$ python3 -q
>>> import numpy as np
>>> from numpy import linalg as LA
>>> np.set_printoptions(precision=2, suppress=True, linewidth=140)
>>> rd = lambda a: np.round(a, 2) + 0
>>> rng = np.random.default_rng(730)
>>> ang = np.sort(rng.uniform(-2, 2, 19))
>>> E = np.c_[ang, ang ** 2, ang ** 3] @ np.array([[1, 1, 2], [1, 0, 2], [0, 1, 2]])
>>> rd(E)
array([[ 1.3 , -7.05, -8.02],
       [ 1.1 , -6.25, -6.98],
       [ 0.81, -5.09, -5.52],
       [ 0.58, -4.22, -4.46],
       [ 0.52, -3.99, -4.18],
       [ 0.07, -2.26, -2.26],
       [-0.21, -1.02, -1.08],
       [-0.24, -0.82, -0.92],
       [-0.19, -0.28, -0.42],
       [-0.15, -0.19, -0.32],
       [-0.05, -0.05, -0.1 ],
       [ 0.12,  0.11,  0.25],
       [ 0.32,  0.27,  0.68],
       [ 1.19,  1.04,  3.05],
       [ 1.32,  1.18,  3.49],
       [ 2.12,  2.17,  6.5 ],
       [ 2.7 ,  3.02,  8.99],
       [ 3.02,  3.55, 10.51],
       [ 3.92,  5.22, 15.19]])
>>> W2 = E[[13, 12]].astype(float)
>>> for _ in range(7):
...     z = LA.norm(E[:, None] - W2, axis=-1).argmin(axis=1)
...     W2 = np.array([E[z == j].mean(axis=0) for j in range(2)])
... 
>>> z
array([1, 1, 1, 1, 1, 1, 1, 1, 1, 1, 1, 1, 1, 0, 0, 0, 0, 0, 0])
>>> rd(W2)
array([[ 2.38,  2.69,  7.96],
       [ 0.31, -2.37, -2.56]])
>>> np.bincount(z)
array([ 6, 13])
>>> np.abs(W2[1] - W2[0]).argmax()
np.int64(2)
>>> other = np.c_[E[:, :2] @ np.array([[-3, -3], [3, -2]]), np.array([4, -3, -6, 8, 6, 0, -4, 8, 9, 8, -6, 2, -6, 6, 9, -7, 2, -4, 2])]
>>> rd(other)
array([[-25.06,  10.21,   4.  ],
       [-22.04,   9.2 ,  -3.  ],
       [-17.7 ,   7.77,  -6.  ],
       [-14.41,   6.7 ,   8.  ],
       [-13.52,   6.42,   6.  ],
       [ -6.97,   4.32,   0.  ],
       [ -2.4 ,   2.67,  -4.  ],
       [ -1.75,   2.36,   8.  ],
       [ -0.26,   1.14,   9.  ],
       [ -0.13,   0.85,   8.  ],
       [ -0.01,   0.25,  -6.  ],
       [ -0.03,  -0.59,   2.  ],
       [ -0.15,  -1.52,  -6.  ],
       [ -0.44,  -5.64,   6.  ],
       [ -0.42,  -6.32,   9.  ],
       [  0.13, -10.71,  -7.  ],
       [  0.96, -14.12,   2.  ],
       [  1.58, -16.15,  -4.  ],
       [  3.88, -22.2 ,   2.  ]])
>>> rd(LA.lstsq(E, other[:, 0])[0])
array([-3.,  3.,  0.])
>>> rd(LA.norm(other - E @ LA.lstsq(E, other)[0], axis=0))
array([ 0.  ,  0.  , 25.08])
